In [1]: import numpy as np

In [2]: np.set_printoptions(precision=2, suppress=True, linewidth=140)

In [3]: E = np.load("x.npy")

In [4]: E
Out[4]: 
array([[  2.,   2.,  16., -12.,  14.,  16.],
       [  2.,  -1.,   8.,  -6.,   7.,   8.],
       [ 16.,   8.,  62., -48.,  56.,  64.],
       [-12.,  -6., -48.,  34., -42., -48.],
       [ 14.,   7.,  56., -42.,  47.,  56.],
       [ 16.,   8.,  64., -48.,  56.,  62.]])

In [5]: vals, vecs = np.linalg.eigh(E)

In [6]: print(np.abs(vecs[:, -1]).round(6).argmax())
2

In [7]: vecs @ np.diag(vals) @ vecs.T
Out[7]: 
array([[  2.,   2.,  16., -12.,  14.,  16.],
       [  2.,  -1.,   8.,  -6.,   7.,   8.],
       [ 16.,   8.,  62., -48.,  56.,  64.],
       [-12.,  -6., -48.,  34., -42., -48.],
       [ 14.,   7.,  56., -42.,  47.,  56.],
       [ 16.,   8.,  64., -48.,  56.,  62.]])

In [8]: np.round(vecs.T @ E @ vecs, 2) + 0
Out[8]: 
array([[ -2.,   0.,   0.,   0.,   0.,   0.],
       [  0.,  -2.,   0.,   0.,   0.,   0.],
       [  0.,   0.,  -2.,   0.,   0.,   0.],
       [  0.,   0.,   0.,  -2.,   0.,   0.],
       [  0.,   0.,   0.,   0.,  -2.,   0.],
       [  0.,   0.,   0.,   0.,   0., 216.]])

In [9]: np.linalg.svd(E, compute_uv=False)
Out[9]: array([216.,   2.,   2.,   2.,   2.,   2.])

In [10]: np.round(vecs.T @ vecs, 2) + 0
Out[10]: 
array([[1., 0., 0., 0., 0., 0.],
       [0., 1., 0., 0., 0., 0.],
       [0., 0., 1., 0., 0., 0.],
       [0., 0., 0., 1., 0., 0.],
       [0., 0., 0., 0., 1., 0.],
       [0., 0., 0., 0., 0., 1.]])

In [11]: np.abs(vecs[:, -1])
Out[11]: array([0.14, 0.07, 0.54, 0.41, 0.47, 0.54])

In [12]: print(np.unique(vals.round(6) + 0, return_counts=True)[1])
[5 1]

In [13]: A2 = E / np.sqrt((E ** 2).mean(axis=1, keepdims=True))

In [14]: np.linalg.matrix_rank(A2) == np.linalg.matrix_rank(E)
Out[14]: np.True_

In [15]: f = np.array([1, 3, 2, 1, 1, 1])

In [16]: A2 = E + np.outer(f, np.eye(6)[2])

In [17]: np.linalg.matrix_rank(A2 - E)
Out[17]: np.int64(1)

In [18]: A2
Out[18]: 
array([[  2.,   2.,  17., -12.,  14.,  16.],
       [  2.,  -1.,  11.,  -6.,   7.,   8.],
       [ 16.,   8.,  64., -48.,  56.,  64.],
       [-12.,  -6., -47.,  34., -42., -48.],
       [ 14.,   7.,  57., -42.,  47.,  56.],
       [ 16.,   8.,  65., -48.,  56.,  62.]])

In [19]: round(float(np.linalg.det(A2) / np.linalg.det(E)), 2), round(float(1 + np.linalg.solve(E, f)[2]), 2)
Out[19]: (0.56, 0.56)

In [20]: A = np.load("sample12.npy")

In [21]: A
Out[21]: 
array([[-1.,  0.,  0., -2., -2.,  0., -2.,  0.,  0.],
       [ 0., -1., -2.,  0.,  0., -2.,  0.,  0., -2.],
       [ 0., -2., -1.,  0.,  0., -2.,  0.,  0., -2.],
       [-2.,  0.,  0., -1., -2.,  0., -2.,  0.,  0.],
       [-2.,  0.,  0., -2., -1.,  0., -2.,  0.,  0.],
       [ 0., -2., -2.,  0.,  0., -1.,  0.,  0., -2.],
       [-2.,  0.,  0., -2., -2.,  0., -1.,  0.,  0.],
       [ 0.,  0.,  0.,  0.,  0.,  0.,  0., -1.,  0.],
       [ 0., -2., -2.,  0.,  0., -2.,  0.,  0., -1.]])

In [22]: T = np.stack([A, 3 * A, A[::-1]])

In [23]: print((T @ A.T).shape)
(3, 9, 9)

In [24]: print(np.linalg.matrix_rank(T.reshape(3, -1)))
2

In [25]: print(np.linalg.norm(T, axis=(1, 2)))
[10.25 30.74 10.25]

In [26]: np.linalg.det(T)
Out[26]: array([    -49., -964467.,     -49.])

In [27]: T.shape
Out[27]: (3, 9, 9)

In [28]: print(np.einsum("bij,cij->bc", T, T))
[[105. 315.  13.]
 [315. 945.  39.]
 [ 13.  39. 105.]]

In [29]: print(np.linalg.matrix_rank(T))
[9 9 9]

In [30]: T.sum(axis=0)
Out[30]: 
array([[ -4.,  -2.,  -2.,  -8.,  -8.,  -2.,  -8.,   0.,  -1.],
       [  0.,  -4.,  -8.,   0.,   0.,  -8.,   0.,  -1.,  -8.],
       [ -2.,  -8.,  -4.,  -2.,  -2.,  -8.,  -1.,   0.,  -8.],
       [ -8.,  -2.,  -2.,  -4.,  -8.,  -1.,  -8.,   0.,  -2.],
       [-10.,   0.,   0., -10.,  -5.,   0., -10.,   0.,   0.],
       [ -2.,  -8.,  -8.,  -1.,  -2.,  -4.,  -2.,   0.,  -8.],
       [ -8.,  -2.,  -1.,  -8.,  -8.,  -2.,  -4.,   0.,  -2.],
       [  0.,  -1.,  -2.,   0.,   0.,  -2.,   0.,  -4.,  -2.],
       [ -1.,  -8.,  -8.,  -2.,  -2.,  -8.,  -2.,   0.,  -4.]])

In [31]: f = np.array([3, 0])

In [32]: np.array([np.convolve(row, f, "same") for row in A])
Out[32]: 
array([[-3.,  0.,  0., -6., -6.,  0., -6.,  0.,  0.],
       [ 0., -3., -6.,  0.,  0., -6.,  0.,  0., -6.],
       [ 0., -6., -3.,  0.,  0., -6.,  0.,  0., -6.],
       [-6.,  0.,  0., -3., -6.,  0., -6.,  0.,  0.],
       [-6.,  0.,  0., -6., -3.,  0., -6.,  0.,  0.],
       [ 0., -6., -6.,  0.,  0., -3.,  0.,  0., -6.],
       [-6.,  0.,  0., -6., -6.,  0., -3.,  0.,  0.],
       [ 0.,  0.,  0.,  0.,  0.,  0.,  0., -3.,  0.],
       [ 0., -6., -6.,  0.,  0., -6.,  0.,  0., -3.]])

In [33]: np.convolve(A[8], f)
Out[33]: array([ 0., -6., -6.,  0.,  0., -6.,  0.,  0., -3.,  0.])

In [34]: np.correlate(A[8], A[0], "full")
Out[34]: array([0., 0., 0., 4., 4., 4., 8., 8., 0., 6., 8., 0., 2., 4., 0., 0., 1.])

In [35]: [round(float(np.linalg.det(A[:i, :i])), 2) + 0 for i in range(1, 10)]
Out[35]: [-1.0, 1.0, 3.0, 9.0, 15.0, 25.0, 35.0, -35.0, -49.0]

In [36]: try:
    ...:     np.linalg.cholesky(A)
    ...: except np.linalg.LinAlgError as e:
    ...:     print(repr(e))
    ...: 
LinAlgError('Matrix is not positive definite')

In [37]: print(round(np.linalg.eigvalsh(A).min(), 2))
-7.0

In [38]: q, vecs = np.linalg.qr(A[:, :5])[0], np.linalg.qr(A[:, 5:])[0]

In [39]: sigma = np.linalg.svd(q.T @ vecs, compute_uv=False)

In [40]: sigma.round(2) + 0
Out[40]: array([0.96, 0.95, 0.  , 0.  ])

In [41]: (sigma > 0.9).sum()
Out[41]: np.int64(2)

In [42]: arr = np.load("a.npy")

In [43]: arr
Out[43]: 
array([[-0.9 ,  0.62, -0.18,  1.27,  0.46],
       [-1.61,  2.3 ,  1.77,  0.73, -0.2 ],
       [-0.07, -0.96,  0.93,  3.  ,  0.74],
       [-4.17,  1.56,  2.65,  2.01, -1.94],
       [ 1.91, -0.69, -0.82,  0.39, -1.19],
       [-0.98,  3.87,  1.1 ,  4.03, -0.3 ],
       [ 1.46, -1.02, -1.34, -2.59, -0.12],
       [-1.39,  2.05,  1.34,  1.17,  0.6 ],
       [ 2.09, -0.84, -0.06, -1.62,  1.24],
       [ 0.34, -2.06, -3.51, -1.69, -0.48],
       [-1.86,  3.28,  2.73,  4.98, -1.49],
       [-0.77,  1.44,  0.14,  3.66, -0.2 ],
       [ 2.78, -3.76, -3.28, -3.46,  0.44],
       [ 0.7 , -0.62,  1.37, -0.56,  2.39],
       [ 2.19, -3.17, -0.78,  0.6 , -0.89],
       [-0.25,  1.76,  3.65,  0.56,  1.31],
       [-1.85,  2.31,  3.03, -1.15,  0.11],
       [-5.47,  0.37,  2.27,  2.26, -0.6 ],
       [ 0.31,  2.61,  2.59,  1.96, -0.33],
       [-1.38,  0.83,  2.79, -0.27,  0.44],
       [-0.29, -0.36, -0.57,  4.17, -1.43],
       [-0.73,  0.08,  3.08, -3.06,  1.29],
       [ 2.16, -1.06, -2.65, -1.32, -0.7 ],
       [-1.92, -1.03,  2.98, -0.6 ,  1.02],
       [-2.45, -0.49,  3.18, -0.15,  1.41],
       [-0.82,  0.7 ,  2.55, -1.19,  0.26],
       [-0.08, -0.58, -0.15,  1.67,  0.12],
       [ 3.39,  0.31, -2.98, -2.64,  0.78],
       [ 1.74, -1.5 , -1.23, -2.85,  0.  ],
       [-0.36,  1.38,  3.  ,  1.46,  1.86],
       [ 0.3 , -0.73, -0.19, -2.7 ,  0.59],
       [-2.19, -1.35, -3.33, -0.71, -0.2 ],
       [-1.74,  1.05,  0.37, -0.5 , -0.67],
       [-1.15,  2.33,  2.69,  0.9 ,  0.63],
       [ 1.71,  6.97,  3.94,  5.99,  1.27],
       [ 0.9 , -3.01, -1.09,  0.5 , -1.19],
       [ 0.64, -1.21, -2.03, -0.98, -0.2 ],
       [ 0.77,  0.95,  1.48,  0.02,  1.36],
       [ 0.01,  1.02,  1.33,  1.85,  0.92],
       [ 0.05, -0.78, -0.27,  1.94,  0.01]])

In [44]: labels = arr[:, 3] > np.median(arr[:, 3])

In [45]: f = arr[labels].mean(axis=0) - arr[~labels].mean(axis=0)

In [46]: np.round((((arr - arr.mean(axis=0)) @ f > 0) == labels).mean(), 2)
Out[46]: np.float64(0.88)

In [47]: np.argsort(-np.abs(f).round(6), kind="stable")
Out[47]: array([3, 1, 2, 0, 4])

In [48]: labels.astype(int)
Out[48]: array([1, 1, 1, 1, 0, 1, 0, 1, 0, 0, 1, 1, 0, 0, 1, 1, 0, 1, 1, 0, 1, 0, 0, 0, 0, 0, 1, 0, 0, 1, 0, 0, 0, 1, 1, 1, 0, 0, 1, 1])

In [49]: F = np.load("out11.npy")

In [50]: F
Out[50]: 
array([[ -4.,   4.,   5.,  -4.],
       [ -2.,   2.,   4.,  -3.],
       [-10.,   8.,   5.,  -2.],
       [-10.,   8.,   6.,  -3.]])

In [51]: round(np.linalg.eigvals(F).sum().real, 2)
Out[51]: np.float64(-0.0)

In [52]: print(round(float(np.linalg.det(2 * F)), 2), np.round(np.linalg.det(F), 2))
64.0 4.0

In [53]: np.einsum("ii->", F)
Out[53]: np.float64(0.0)

In [54]: np.round(np.poly(F), 2) + 0
Out[54]: array([ 1.,  0., -5.,  0.,  4.])

In [55]: th = np.radians(72)

In [56]: Rm = np.eye(4)

In [57]: Rm[3, 3] = Rm[2, 2] = np.cos(th)

In [58]: Rm[3, 2], Rm[2, 3] = -np.sin(th), np.sin(th)

In [59]: Rm
Out[59]: 
array([[ 1.  ,  0.  ,  0.  ,  0.  ],
       [ 0.  ,  1.  ,  0.  ,  0.  ],
       [ 0.  ,  0.  ,  0.31,  0.95],
       [ 0.  ,  0.  , -0.95,  0.31]])

In [60]: A2 = F @ Rm.T

In [61]: print(np.allclose(F @ F.T, A2 @ A2.T))
True

In [62]: np.abs(A2 - F).max(axis=0)
Out[62]: array([0.  , 0.  , 7.26, 3.63])

In [63]: C = arr[[8, 20]].astype(float)

In [64]: for _ in range(3):
    ...:     labels = np.linalg.norm(arr[:, None] - C, axis=-1).argmin(axis=1)
    ...:     C = np.array([arr[labels == j].mean(axis=0) for j in range(2)])
    ...: 

In [65]: labels
Out[65]: array([1, 1, 1, 1, 0, 1, 0, 1, 0, 0, 1, 1, 0, 0, 0, 1, 1, 1, 1, 1, 1, 0, 0, 0, 1, 1, 0, 0, 0, 1, 0, 0, 0, 1, 1, 0, 0, 0, 1, 0])

In [66]: np.round(C[1] - C[0], 2) + 0
Out[66]: array([-1.92,  2.73,  2.77,  2.87,  0.  ])

In [67]: np.bincount(labels)
Out[67]: array([20, 20])

In [68]: np.abs(C[1] - C[0]).argmax()
Out[68]: np.int64(3)

In [69]: C
Out[69]: 
array([[ 0.74, -1.05, -0.72, -1.01,  0.18],
       [-1.19,  1.68,  2.05,  1.86,  0.18]])

In [70]: q = F.astype(float).copy()

In [71]: for j in range(4):
    ...:     q[:, j] -= q[:, :j] @ (q[:, :j].T @ q[:, j])
    ...:     q[:, j] /= np.linalg.norm(q[:, j])
    ...: 

In [72]: np.round(q.T @ F, 2) + 0
Out[72]: 
array([[ 14.83, -12.14,  -9.3 ,   4.85],
       [  0.  ,   0.85,   3.62,  -3.62],
       [  0.  ,   0.  ,   1.52,  -1.12],
       [  0.  ,   0.  ,   0.  ,   0.21]])

In [73]: J = np.load("layer10.npy")

In [74]: J
Out[74]: 
array([[ 0.,  0.,  0.,  0.,  0.,  0.,  0.,  0.,  0.,  0.,  0., -1.],
       [ 0.,  0.,  0.,  0.,  0.,  0.,  0.,  0.,  0.,  0.,  0.,  1.],
       [ 0.,  0.,  0.,  0.,  0.,  0.,  0.,  0.,  0.,  0.,  0., -2.],
       [ 0.,  0.,  0.,  0.,  0.,  0.,  0.,  0.,  0.,  0.,  0.,  2.],
       [ 0.,  0.,  0.,  0.,  0.,  0.,  0.,  0.,  0.,  0.,  0.,  1.],
       [ 0.,  0.,  0.,  0.,  0.,  0.,  0.,  0.,  0.,  0.,  0., -1.],
       [ 0.,  0.,  0.,  0.,  0.,  0.,  0.,  0.,  0.,  0.,  0.,  2.],
       [ 0.,  0.,  0.,  0.,  0.,  0.,  0.,  0.,  0.,  0.,  0.,  0.],
       [ 0.,  0.,  0.,  0.,  0.,  0.,  0.,  0.,  0.,  0.,  0., -1.],
       [ 0.,  0.,  0.,  0.,  0.,  0.,  0.,  0.,  0.,  0.,  0., -2.],
       [ 0.,  0.,  0.,  0.,  0.,  0.,  0.,  0.,  0.,  0.,  0.,  2.],
       [-1.,  1., -2.,  2.,  1., -1.,  2.,  0., -1., -2.,  2.,  0.]])

In [75]: # equal to its transpose

In [76]: J @ np.linalg.pinv(J) @ J
Out[76]: 
array([[ 0.,  0.,  0.,  0.,  0.,  0.,  0.,  0.,  0.,  0.,  0., -1.],
       [ 0.,  0.,  0.,  0.,  0.,  0.,  0.,  0.,  0.,  0.,  0.,  1.],
       [ 0.,  0.,  0.,  0.,  0.,  0.,  0.,  0.,  0.,  0.,  0., -2.],
       [ 0.,  0.,  0.,  0.,  0.,  0.,  0.,  0.,  0.,  0.,  0.,  2.],
       [ 0.,  0.,  0.,  0.,  0.,  0.,  0.,  0.,  0.,  0.,  0.,  1.],
       [ 0.,  0.,  0.,  0.,  0.,  0.,  0.,  0.,  0.,  0.,  0., -1.],
       [ 0.,  0.,  0.,  0.,  0.,  0.,  0.,  0.,  0.,  0.,  0.,  2.],
       [ 0.,  0.,  0.,  0.,  0.,  0.,  0.,  0.,  0.,  0.,  0.,  0.],
       [ 0.,  0.,  0.,  0.,  0.,  0.,  0.,  0.,  0.,  0.,  0., -1.],
       [ 0.,  0.,  0.,  0.,  0.,  0.,  0.,  0.,  0.,  0.,  0., -2.],
       [ 0.,  0.,  0.,  0.,  0.,  0.,  0.,  0.,  0.,  0.,  0.,  2.],
       [-1.,  1., -2.,  2.,  1., -1.,  2.,  0., -1., -2.,  2.,  0.]])

In [77]: np.abs(np.diag(np.linalg.qr(J)[1])) > 1e-9
Out[77]: array([ True, False, False, False, False, False, False, False, False, False, False,  True])

In [78]: np.linalg.lstsq(J[:-1].T, J[-1])[2]
Out[78]: np.int32(1)

In [79]: try:
    ...:     np.linalg.inv(J)
    ...: except np.linalg.LinAlgError as e:
    ...:     print(repr(e))
    ...: 
LinAlgError('Singular matrix')
